$ python -q
>>> import numpy as np
>>> np.set_printoptions(suppress=True, linewidth=160)
>>> A = np.load("arr.npy")
>>> A
array([[-0.38, -0.34,  0.94],
       [ 0.48, -0.16,  1.07],
       [ 0.22, -0.4 ,  0.95],
       [-0.42, -0.14,  1.21],
       [ 0.46, -0.05,  1.17],
       [ 1.13,  0.95,  2.15],
       [ 0.82,  1.25,  1.65],
       [ 1.07,  0.87,  1.81],
       [ 0.77,  1.26,  2.13],
       [ 1.01,  0.81,  2.06],
       [ 1.09,  0.08,  1.7 ],
       [ 1.13,  0.27,  1.67],
       [ 0.87,  0.2 ,  1.99],
       [ 0.56,  0.29,  2.01],
       [ 1.07, -0.43,  1.9 ]])
>>> r0, g = A[10], A[3]
>>> round(float(r0 @ g), 2)
1.59
>>> np.round(r0 @ r0, 2)
np.float64(4.08)
>>> p = (r0 @ g) / (r0 @ r0) * r0
>>> np.linalg.matrix_rank(np.outer(r0, g))
np.int64(1)
>>> np.round((g - p) @ r0, 2)
np.float64(0.0)
>>> W0 = np.loadtxt("x.csv", delimiter=",")
>>> W0.round(2)
array([[ 0.04, -0.04,  0.19],
       [-0.04,  0.04, -0.19],
       [ 0.19, -0.19,  0.92]])
>>> np.round(np.kron(np.eye(2, dtype=int), W0), 2)
array([[ 0.04, -0.04,  0.19,  0.  , -0.  ,  0.  ],
       [-0.04,  0.04, -0.19, -0.  ,  0.  , -0.  ],
       [ 0.19, -0.19,  0.92,  0.  , -0.  ,  0.  ],
       [ 0.  , -0.  ,  0.  ,  0.04, -0.04,  0.19],
       [-0.  ,  0.  , -0.  , -0.04,  0.04, -0.19],
       [ 0.  , -0.  ,  0.  ,  0.19, -0.19,  0.92]])
>>> round(np.linalg.det(W0[::-1]), 2)
np.float64(-0.0)
>>> np.round(np.poly(W0), 2) + 0
array([ 1., -1.,  0.,  0.])
>>> r = np.linalg.matrix_rank(W0)
>>> r
np.int64(1)
>>> N = np.linalg.svd(W0)[2][r:].T
>>> print([int(np.linalg.matrix_rank(np.delete(W0, i, axis=0))) for i in range(3)])
[1, 1, 1]
>>> [int(np.linalg.matrix_rank(W0[:i])) for i in range(1, len(W0) + 1)]
[1, 1, 1]
>>> [int(np.linalg.matrix_rank(W0[:, :j + 1])) for j in range(3)]
[1, 1, 1]
>>> np.round(W0 @ N, 2) + 0
array([[0., 0.],
       [0., 0.],
       [0., 0.]])
>>> B = W0 / np.sqrt((W0 ** 2).mean(axis=1, keepdims=True))
>>> np.linalg.matrix_rank(W0 - W0.mean(axis=1, keepdims=True))
np.int64(1)
>>> B[0].round(2)
array([ 0.35, -0.35,  1.66])
>>> print(np.round(W0 - W0.mean(axis=1, keepdims=True), 2))
[[-0.02 -0.11  0.13]
 [ 0.02  0.11 -0.13]
 [-0.11 -0.5   0.61]]
>>> print(np.round(np.linalg.norm(B, axis=1), 2))
[1.73 1.73 1.73]
>>> arr = np.load("w.npy")
>>> print(arr.round(2) + 0)
[[ 0.    0.02  2.01]
 [ 0.   -0.01  1.97]
 [-0.01 -0.03  1.98]
 [-0.02 -0.01  2.01]
 [-0.01 -0.04  2.03]
 [-0.01  0.01  2.01]
 [-0.03 -0.03  1.99]
 [ 1.02  0.03  0.  ]
 [ 1.04  0.   -0.01]
 [ 1.02 -0.04 -0.02]
 [ 1.03  0.02  0.  ]
 [ 1.02 -0.01  0.  ]
 [ 1.    0.05  0.  ]
 [ 0.97  0.   -0.03]
 [ 2.    2.04  0.02]
 [ 1.99  2.    0.  ]
 [ 2.01  1.96  0.01]
 [ 1.98  2.02 -0.01]
 [ 1.97  1.98 -0.01]
 [ 1.95  2.01  0.03]
 [ 2.03  2.04 -0.03]]
>>> z = arr[:, 2] > np.median(arr[:, 2])
>>> r0 = arr[z].mean(axis=0) - arr[~z].mean(axis=0)
>>> ((arr - arr.mean(axis=0)) @ r0 > 0).astype(int)
array([1, 1, 1, 1, 1, 1, 1, 0, 0, 0, 0, 0, 0, 0, 0, 0, 0, 0, 0, 0, 0])
>>> z.astype(int)
array([1, 1, 1, 1, 1, 1, 1, 0, 0, 0, 0, 0, 0, 0, 1, 0, 1, 0, 0, 1, 0])
>>> np.round((((arr - arr.mean(axis=0)) @ r0 > 0) == z).mean(), 2)
np.float64(0.86)
